$ ipython --no-banner

In [1]: import numpy as np

In [2]: np.set_printoptions(precision=3, suppress=True, linewidth=140, legacy="1.25")

In [3]: rnd = lambda a: np.round(a, 3) + 0

In [4]: m1 = np.load("m.npy")

In [5]: m1
Out[5]: 
array([[ 5,  2],
       [-5, -2],
       [ 1,  2],
       [20,  8]])

In [6]: rng = np.random.default_rng(11)

In [7]: idx = rng.permutation(2)

In [8]: out = m1[:, idx] * rng.choice([-1, 1], 2)

In [9]: out
Out[9]: 
array([[-2,  5],
       [ 2, -5],
       [-2,  1],
       [-8, 20]])

In [10]: U, _, Vh = np.linalg.svd(m1.T @ out)

In [11]: idx
Out[11]: array([1, 0])

In [12]: def softmax(z):
    ...:     e = np.exp(z - z.max(axis=-1, keepdims=True))
    ...:     return e / e.sum(axis=-1, keepdims=True)
    ...: 

In [13]: rnd(softmax(10 * m1[2]))
Out[13]: array([0., 1.])

In [14]: att = m1 @ m1.T / np.sqrt(2)

In [15]: rnd(softmax(att + np.triu(np.full(att.shape, -np.inf), 1)))
Out[15]: 
array([[1.   , 0.   , 0.   , 0.   ],
       [0.   , 1.   , 0.   , 0.   ],
       [0.944, 0.   , 0.056, 0.   ],
       [0.   , 0.   , 0.   , 1.   ]])

In [16]: u = np.array([1, 1])

In [17]: np.correlate(m1[1], m1[0], "full")
Out[17]: array([-10, -29, -10])

In [18]: data = np.load("sample19.npy")

In [19]: data
Out[19]: 
array([[-2, -1,  0, -1],
       [-1, -2, -1,  0],
       [ 0, -1, -2, -1],
       [-1,  0, -1, -2]])

In [20]: np.linalg.cond(data) > 100
Out[20]: True

In [21]: vals, vecs = np.linalg.eigh(data)

In [22]: rnd(np.abs(vecs[:, -1]))
Out[22]: array([0.5, 0.5, 0.5, 0.5])

In [23]: rnd(vecs.T @ data @ vecs)
Out[23]: 
array([[-4.,  0.,  0.,  0.],
       [ 0., -2.,  0.,  0.],
       [ 0.,  0., -2.,  0.],
       [ 0.,  0.,  0.,  0.]])

In [24]: rnd(np.linalg.eigvalsh(data + -1 * np.eye(4)))
Out[24]: array([-5., -3., -3., -1.])

In [25]: arr = np.array([[0, 0, 0, 0], [1, 2, 1, 2], [0, 0, 0, 0], [1, 2, 1, 2]])

In [26]: idx = rng.permutation(4)

In [27]: idx
Out[27]: array([1, 3, 0, 2])

In [28]: out = arr[idx][:, idx]

In [29]: np.diag(out)
Out[29]: array([2, 2, 0, 0])

In [30]: np.allclose(out, arr)
Out[30]: False

In [31]: out
Out[31]: 
array([[2, 2, 1, 1],
       [2, 2, 1, 1],
       [0, 0, 0, 0],
       [0, 0, 0, 0]])

In [32]: np.trace(out)
Out[32]: 4

In [33]: X = np.load("mat.npy")

In [34]: X
Out[34]: 
array([[-3,  2, -3,  0],
       [-3,  2, -3,  0],
       [-2,  3, -2,  1],
       [-1,  4, -1,  2]])

In [35]: q, Rm = np.linalg.qr(m1)

In [36]: rnd(Rm)
Out[36]: 
array([[-21.237,  -8.57 ],
       [  0.   ,  -1.598]])

In [37]: rnd(q @ Rm)
Out[37]: 
array([[ 5.,  2.],
       [-5., -2.],
       [ 1.,  2.],
       [20.,  8.]])

In [38]: np.trace(q @ q.T)
Out[38]: 2.0

In [39]: mat = np.load("dump.npy")

In [40]: mat
Out[40]: 
array([[ 1, -1,  1, -1,  1, -1,  1, -1],
       [ 1,  1,  1,  1,  1,  1,  1,  1],
       [ 1,  1, -1, -1, -1, -1,  1,  1]])

In [41]: u = np.array([2, -7, 0])

In [42]: np.polyval(u, mat[0])
Out[42]: array([-5,  9, -5,  9, -5,  9, -5,  9])

In [43]: t3 = np.stack([mat, -3 * mat, mat[::-1]])

In [44]: np.linalg.matrix_rank(t3)
Out[44]: array([3, 3, 3])

In [45]: out = mat[0, 0] * mat[1:] - np.outer(mat[1:, 0], mat[0])

In [46]: out
Out[46]: 
array([[ 0,  2,  0,  2,  0,  2,  0,  2],
       [ 0,  2, -2,  0, -2,  0,  0,  2]])

In [47]: np.linalg.matrix_rank(out), np.linalg.matrix_rank(mat)
Out[47]: (2, 3)

In [48]: mat[:, 0] / mat[0, 0]
Out[48]: array([1., 1., 1.])

In [49]: w1 = np.array([[0, 2, 0],
    ...:     [2, 0, 0],
    ...:     [2, 1, 2],
    ...:     [2, 2, -2],
    ...:     [0, 1, -2],
    ...:     [-2, -1, 1],
    ...:     [-1, 0, -1],
    ...:     [2, 1, -1]])

In [50]: beta = np.array([2, 1, 0])

In [51]: hid = np.maximum(mat @ w1 + beta, 0)

In [52]: hid
Out[52]: 
array([[0, 3, 1],
       [7, 7, 0],
       [3, 1, 0]])

In [53]: rnd((hid > 0).mean(axis=0))
Out[53]: array([0.667, 1.   , 0.333])

In [54]: C = np.array([[-2, -1], [1, 1], [-3, -1]])

In [55]: (hid @ C).round(6).argmax(axis=1)
Out[55]: array([1, 1, 1])

In [56]: w1 @ C
Out[56]: 
array([[ 2,  2],
       [-4, -2],
       [-9, -3],
       [ 4,  2],
       [ 7,  3],
       [ 0,  0],
       [ 5,  2],
       [ 0,  0]])

In [57]: hid @ C
Out[57]: 
array([[ 0,  2],
       [-7,  0],
       [-5, -2]])
